% ipython --no-banner

In [1]: import numpy as np

In [2]: np.set_printoptions(precision=2, suppress=True, linewidth=160)

In [3]: def rd(a):
   ...:     return np.round(a, 2) + 0
   ...: 

In [4]: X = np.load("mat.npy")

In [5]: print(X)
[[ 0  2  0  2]
 [-1  1 -1  1]
 [ 1  3  1  3]
 [ 0  2  0  2]]

In [6]: # rank 2

In [7]: out = X / np.sqrt((X ** 2).mean(axis=1, keepdims=True))

In [8]: print(X - X.mean(axis=1, keepdims=True))
[[-1.  1. -1.  1.]
 [-1.  1. -1.  1.]
 [-1.  1. -1.  1.]
 [-1.  1. -1.  1.]]

In [9]: print(np.linalg.matrix_rank(out) == np.linalg.matrix_rank(X))
True

In [10]: print(np.linalg.matrix_rank(X - X.mean(axis=1, keepdims=True)))
1

In [11]: mat = np.loadtxt("w.csv", delimiter=",")

In [12]: print(mat)
[[0.44 0.56]
 [0.45 0.55]]

In [13]: rng = np.random.default_rng(82983)

In [14]: out = mat + rng.integers(-2, 3, (2, 1)) @ rng.integers(-2, 3, (1, 2))

In [15]: print(out)
[[ 2.44 -3.44]
 [ 1.45 -1.45]]

In [16]: print(out - mat)
[[ 2. -4.]
 [ 1. -2.]]

In [17]: print(rd(np.sort(np.abs(np.linalg.eigvals(mat)))[::-1]))
[1.   0.01]

In [18]: pr = np.eye(2)[1]

In [19]: for _ in range(6):
    ...:     pr = pr @ mat
    ...:     print(pr.round(2))
    ...: 
[0.45 0.55]
[0.45 0.55]
[0.45 0.55]
[0.45 0.55]
[0.45 0.55]
[0.45 0.55]

In [20]: out = np.linalg.inv(mat)

In [21]: print((np.abs(out) > 1e-9).astype(int))
[[1 1]
 [1 1]]

In [22]: print(rd(np.linalg.cond(mat)))
101.21

In [23]: print(rd(np.linalg.det(mat) * np.linalg.det(out)))
1.0

In [24]: print(rd(np.linalg.det(mat) * out))
[[ 0.55 -0.56]
 [-0.45  0.44]]

In [25]: np.linalg.determinant(mat)
Traceback (most recent call last):
  Cell In[25], line 1
    np.linalg.determinant(mat)
AttributeError: module 'numpy.linalg' has no attribute 'determinant'


In [26]: print(np.trace(mat))
0.99

In [27]: print(np.allclose(mat, mat.T))
False

In [28]: print(rd(np.linalg.matrix_power(mat, 3)))
[[0.45 0.55]
 [0.45 0.55]]

In [29]: print(rd(np.linalg.det(mat)))
-0.01

In [30]: out = np.array([[1, 5], [0, -4]])

In [31]: C = np.array([[1, -1], [-1, 2]])

In [32]: data = np.kron(out, C)

In [33]: print(data)
[[ 1 -1  5 -5]
 [-1  2 -5 10]
 [ 0  0 -4  4]
 [ 0  0  4 -8]]

In [34]: print(np.allclose(data, data.T))
False

In [35]: print(rd(np.abs(np.linalg.eigvals(data)).max()))
10.47

In [36]: print(data @ data)
[[  2  -3 -30  45]
 [ -3   5  45 -75]
 [  0   0  32 -48]
 [  0   0 -48  80]]

In [37]: print(np.linalg.matrix_power(data, 4))
[[   13   -21 -3315  5355]
 [  -21    34  5355 -8670]
 [    0     0  3328 -5376]
 [    0     0 -5376  8704]]

In [38]: print(rd(np.sort(np.abs(np.linalg.eigvals(data)))))
[ 0.38  1.53  2.62 10.47]

In [39]: np.linalg.determinant(data)
Traceback (most recent call last):
  Cell In[39], line 1
    np.linalg.determinant(data)
AttributeError: module 'numpy.linalg' has no attribute 'determinant'


In [40]: print((data + data.T) / 2)
[[ 1.  -1.   2.5 -2.5]
 [-1.   2.  -2.5  5. ]
 [ 2.5 -2.5 -4.   4. ]
 [-2.5  5.   4.  -8. ]]
